$ python -q
>>> import numpy as np
>>> import numpy.linalg as la
>>> np.set_printoptions(suppress=True, linewidth=160)
>>> data = np.load("sample15.npy")
>>> data
array([[ 0,  0, -4,  0,  0,  0],
       [-4, -8, -8,  0,  0,  0],
       [-8,  0, -8,  0,  0,  0],
       [ 0,  0,  5,  0,  0, -2],
       [ 5, 10, 10, -2, -4, -4],
       [10,  0, 10, -4,  0, -4]])
>>> x0 = np.array([2, 1, 2, 2, 0, 1])
>>> rhs = data @ x0
>>> c, lr = np.zeros(6), 1 / la.norm(data, 2) ** 2
>>> for i in range(30):
...     c -= lr * data.T @ (data @ c - rhs)
...     if i % 5 == 0: print(i, round(la.norm(data @ c - rhs), 2))
... 
0 11.58
5 9.81
10 8.33
15 7.09
20 6.06
25 5.19
>>> round(float(la.cond(data)), 2)
32.36
>>> rng = np.random.default_rng(8678)
>>> other = data + rng.integers(-2, 3, (6, 1)) @ rng.integers(-2, 3, (1, 6))
>>> other
array([[ -2,   2,   0,   2,  -4,   0],
       [ -4,  -8,  -8,   0,   0,   0],
       [ -7,  -1, -10,  -1,   2,   0],
       [  0,   0,   5,   0,   0,  -2],
       [  6,   9,   8,  -3,  -2,  -4],
       [  9,   1,  12,  -3,  -2,  -4]])
>>> other - data
array([[-2,  2,  4,  2, -4,  0],
       [ 0,  0,  0,  0,  0,  0],
       [ 1, -1, -2, -1,  2,  0],
       [ 0,  0,  0,  0,  0,  0],
       [ 1, -1, -2, -1,  2,  0],
       [-1,  1,  2,  1, -2,  0]])
>>> np.round(la.svd(other - data, compute_uv=False), 2) + 0
array([8.77, 0.  , 0.  , 0.  , 0.  , 0.  ])
>>> idx = rng.permutation(6)
>>> other = data[:, idx] * rng.choice([-1, 1], 6)
>>> other
array([[  0,   0,   0,   0,   4,   0],
       [  8,   0,   0,   0,   8,  -4],
       [  0,   0,   0,   0,   8,  -8],
       [  0,  -2,   0,   0,  -5,   0],
       [-10,  -4,  -4,   2, -10,   5],
       [  0,  -4,   0,   4, -10,  10]])
>>> left, _, Vt = la.svd(data.T @ other)
>>> np.round(left @ Vt, 2) + 0
array([[ 0.,  0.,  0.,  0.,  0.,  1.],
       [-1.,  0.,  0.,  0.,  0.,  0.],
       [ 0.,  0.,  0.,  0., -1.,  0.],
       [ 0.,  0.,  0., -1.,  0.,  0.],
       [ 0.,  0.,  1.,  0.,  0.,  0.],
       [ 0.,  1.,  0.,  0.,  0.,  0.]])
>>> K = np.loadtxt("w.csv", delimiter=",")
>>> K
array([[ 16.,  -1.,   0.,   3.,  -3.,  -1.,  -1., -12.],
       [ -1.,  16.,  13.,   3.,  14.,   1.,  -2.,   3.],
       [  0.,  13.,  20.,  -1.,   7.,   1.,  -6.,   7.],
       [  3.,   3.,  -1.,  17.,   2.,  -7.,   3.,   1.],
       [ -3.,  14.,   7.,   2.,  23.,  -2.,  -8.,   3.],
       [ -1.,   1.,   1.,  -7.,  -2.,  13.,   3.,  -6.],
       [ -1.,  -2.,  -6.,   3.,  -8.,   3.,  12.,  -2.],
       [-12.,   3.,   7.,   1.,   3.,  -6.,  -2.,  23.]])
>>> x0 = np.array([0, 2, 3, 2, 1, 3, 0, 2])
>>> rhs = K @ x0
>>> rhs
array([-26., 100., 108.,  20.,  76.,  16., -19.,  60.])
>>> np.round(la.solve(K, rhs), 2) + 0
array([0., 2., 3., 2., 1., 3., 0., 2.])
>>> np.round(la.solve(K, rhs + K[:, 2]), 2) + 0
array([0., 2., 4., 2., 1., 3., 0., 2.])
>>> M = np.load("x.npy")
>>> M.round(2)
array([[-0.62, -0.62, -0.48],
       [ 0.41, -0.78,  0.48],
       [-0.67,  0.1 ,  0.74]])
>>> np.round(la.det(M.T), 2)
np.float64(1.0)
>>> np.round(la.eigvals(M), 2)
array([ 1.  +0.j  , -0.83+0.56j, -0.83-0.56j])
>>> np.round(np.kron(np.eye(2, dtype=int), M), 2)
array([[-0.62, -0.62, -0.48, -0.  , -0.  , -0.  ],
       [ 0.41, -0.78,  0.48,  0.  , -0.  ,  0.  ],
       [-0.67,  0.1 ,  0.74, -0.  ,  0.  ,  0.  ],
       [-0.  , -0.  , -0.  , -0.62, -0.62, -0.48],
       [ 0.  , -0.  ,  0.  ,  0.41, -0.78,  0.48],
       [-0.  ,  0.  ,  0.  , -0.67,  0.1 ,  0.74]])
>>> x0 = np.array([7, -6, -4])
>>> rhs = M @ x0
>>> rhs.round(2)
array([ 1.33,  5.62, -8.22])
>>> np.round(la.solve(M, rhs + M[:, 2]), 2)
array([ 7., -6., -3.])
>>> f = np.array([0, 0, -1])
>>> np.polyval(f, M[2])
array([-1., -1., -1.])
>>> np.round(np.array([np.convolve(row, f, "same") for row in M]), 2)
array([[ 0.  ,  0.62,  0.62],
       [ 0.  , -0.41,  0.78],
       [ 0.  ,  0.67, -0.1 ]])
>>> np.round(np.correlate(M[2], M[1], "full"), 2) + 0
array([-0.32,  0.57,  0.  , -0.53,  0.3 ])
>>> O, evecs = la.qr(data[:, :4])[0], la.qr(data[:, 4:])[0]
>>> sig = la.svd(O.T @ evecs, compute_uv=False)
>>> (sig > 0.9).sum()
np.int64(1)
>>> th = rng.uniform(0, 2 * np.pi, 18)
>>> O, _ = la.qr(np.array([[-0.8, -0.5], [0.1, 0.0], [0.2, -0.4], [1.0, -1.5], [-1.5, 0.8]]))
>>> mat = 20 * np.c_[np.cos(th), np.sin(th)] @ O.T
>>> mat.round(2)
array([[  5.94,  -0.87,  -2.57, -11.83,  14.74],
       [ 14.11,  -0.85,   4.16,  13.49,   1.01],
       [ -9.79,   1.11,   1.49,   8.37, -15.19],
       [ -6.47,   0.08,  -4.47, -16.55,   8.02],
       [-15.22,   1.34,  -0.93,  -0.12, -12.88],
       [ 10.63,  -0.47,   4.54,  15.84,  -3.88],
       [ -1.87,   0.59,   3.44,  14.37, -13.34],
       [ -9.2 ,   0.33,  -4.56, -16.27,   5.46],
       [ 10.67,  -0.48,   4.54,  15.83,  -3.84],
       [  2.84,  -0.66,  -3.25, -13.85,  13.75],
       [ -7.35,   0.96,   2.21,  10.7 , -15.02],
       [ 10.72,  -1.16,  -1.18,  -7.31,  15.13],
       [ -1.62,   0.57,   3.48,  14.49, -13.23],
       [  6.85,  -0.93,  -2.34, -11.12,  14.94],
       [-11.74,   0.59,  -4.48, -15.34,   2.53],
       [ -2.72,   0.65,   3.28,  13.92, -13.7 ],
       [ -8.65,   0.28,  -4.55, -16.38,   6.01],
       [-12.72,   0.69,  -4.39, -14.73,   1.19]])
>>> left, sig, Vt = la.svd(mat, full_matrices=False)
>>> np.round(np.abs(Vt[0]), 2)
array([0.08, 0.02, 0.2 , 0.79, 0.57])
>>> sig.round(2) + 0
array([70.63, 47.03,  0.  ,  0.  ,  0.  ])
>>> np.allclose(left * sig @ Vt, mat)
True
>>> f = np.array([2, 8, 6])
>>> other = M + np.outer(f, np.eye(3)[1])
>>> np.round(la.det(other) / la.det(M), 2), np.round(1 + la.solve(M, f)[1], 2)
(np.float64(-5.86), np.float64(-5.86))
>>> other.round(2)
array([[-0.62,  1.38, -0.48],
       [ 0.41,  7.22,  0.48],
       [-0.67,  6.1 ,  0.74]])
>>> la.matrix_rank(other - M)
np.int64(1)
>>> la.matrix_rank(la.inv(other) - la.inv(M), tol=1e-8)
np.int64(1)
>>> f, r1 = mat[2], mat[9]
>>> round(f @ f, 2)
np.float64(400.0)
>>> np.round(f @ r1, 2)
np.float64(-358.17)
>>> p = (f @ r1) / (f @ f) * f
>>> np.round(r1 - p, 2)
array([-5.92,  0.34, -1.92, -6.36,  0.15])
>>> Xs = mat - mat.mean(axis=0)
>>> evecs = la.svd(Xs)[2][:2]
>>> other = Xs - Xs @ evecs.T @ evecs
>>> np.round((Xs @ evecs.T).std(axis=0), 2)
array([16.64, 10.96])
>>> np.round(np.diag(evecs.T @ evecs), 2) + 0
array([0.68, 0.  , 0.05, 0.68, 0.58])
>>> D = la.norm(mat[:, None] - mat[None], axis=-1)
>>> (D + 1e9 * np.eye(18)).round(6).argmin(axis=1)
array([13,  8, 10, 16,  2,  8, 12, 16,  5,  0,  2, 13,  6,  0, 17,  6,  7, 14])
>>> D[:5, :5].round(2)
array([[ 0.  , 30.69, 39.65, 15.04, 36.81],
       [30.69,  0.  , 29.5 , 38.08, 35.62],
       [39.65, 29.5 ,  0.  , 34.74, 10.62],
       [15.04, 38.08, 34.74,  0.  , 28.23],
       [36.81, 35.62, 10.62, 28.23,  0.  ]])
>>> D.mean(axis=1).argmax()
np.int64(1)
>>> la.matrix_rank(D ** 2)
np.int64(3)
>>> D[4].round(6).argsort(kind="stable")[:4]
array([ 4,  2, 10, 15])
>>> feats = np.loadtxt("arr.csv", delimiter=",")
>>> feats.round(2)
array([[ 0.53,  0.51,  0.09, -0.31],
       [ 0.51,  1.63, -0.36,  0.42],
       [ 0.09, -0.36,  1.04,  0.04],
       [-0.31,  0.42,  0.04,  0.8 ]])
>>> left, sig, Vt = la.svd(feats)
>>> sig.round(2) + 0
array([2., 1., 1., 0.])
>>> other = left[:, :3] @ np.diag(sig[:3]) @ Vt[:3]
>>> np.round(np.abs(feats - other).max(), 2)
np.float64(0.0)
>>> la.matrix_rank(feats, rtol=0.05)
np.int64(3)
>>> round(la.norm(feats - other, 2), 2), round(sig[3], 2)
(np.float64(0.0), np.float64(0.0))
>>> vals, evecs = la.eigh(feats)
>>> x0 = np.array([2, 0, -2, 3])
>>> np.round(evecs * np.abs(vals) @ evecs.T, 2)
array([[ 0.53,  0.51,  0.09, -0.31],
       [ 0.51,  1.63, -0.36,  0.42],
       [ 0.09, -0.36,  1.04,  0.04],
       [-0.31,  0.42,  0.04,  0.8 ]])
>>> round(x0 @ feats @ x0, 2)
np.float64(8.43)
>>> np.round(evecs * np.maximum(vals, 0) @ evecs.T, 2)
array([[ 0.53,  0.51,  0.09, -0.31],
       [ 0.51,  1.63, -0.36,  0.42],
       [ 0.09, -0.36,  1.04,  0.04],
       [-0.31,  0.42,  0.04,  0.8 ]])
>>> (np.sign(evecs[:, -1].round(6)) == np.sign(evecs[0, -1].round(6))).astype(int)
array([1, 1, 0, 1])
>>> np.round(x0 @ feats @ x0 / (x0 @ x0), 2), round(float(vals[0]), 2), round(float(vals[-1]), 2)
(np.float64(0.5), -0.0, 2.0)
>>> round(float(np.abs(feats).sum(axis=1).max()), 2), round(float(np.abs(vals).max()), 2)
(2.92, 2.0)
>>> X = np.loadtxt("run19.csv", delimiter=",")
>>> X
array([[ 0.,  0.,  0.,  0.,  0.,  0.,  0.,  0.],
       [ 3.,  3.,  0.,  0.,  0.,  0.,  0.,  0.],
       [-1.,  1.,  3.,  0.,  0.,  0.,  0.,  0.],
       [ 1.,  2.,  1.,  3.,  0.,  0.,  0.,  0.],
       [ 3., -1.,  3., -1.,  1.,  0.,  0.,  0.],
       [-3.,  0., -3., -2., -2.,  1.,  0.,  0.],
       [-1.,  3., -1.,  1., -3.,  2., -2.,  0.],
       [-1., -3.,  1.,  3., -1.,  2.,  2., -2.]])
>>> la.cond(X) > 100
np.True_
>>> [round(float(x), 2) for x in la.svd(X, compute_uv=False)[:3]]
[7.57, 6.57, 5.7]
>>> la.matrix_rank(X, rtol=0.1)
np.int64(6)
>>> np.argsort(-la.norm(X, axis=0).round(6), kind="stable")[:3]
array([1, 0, 2])
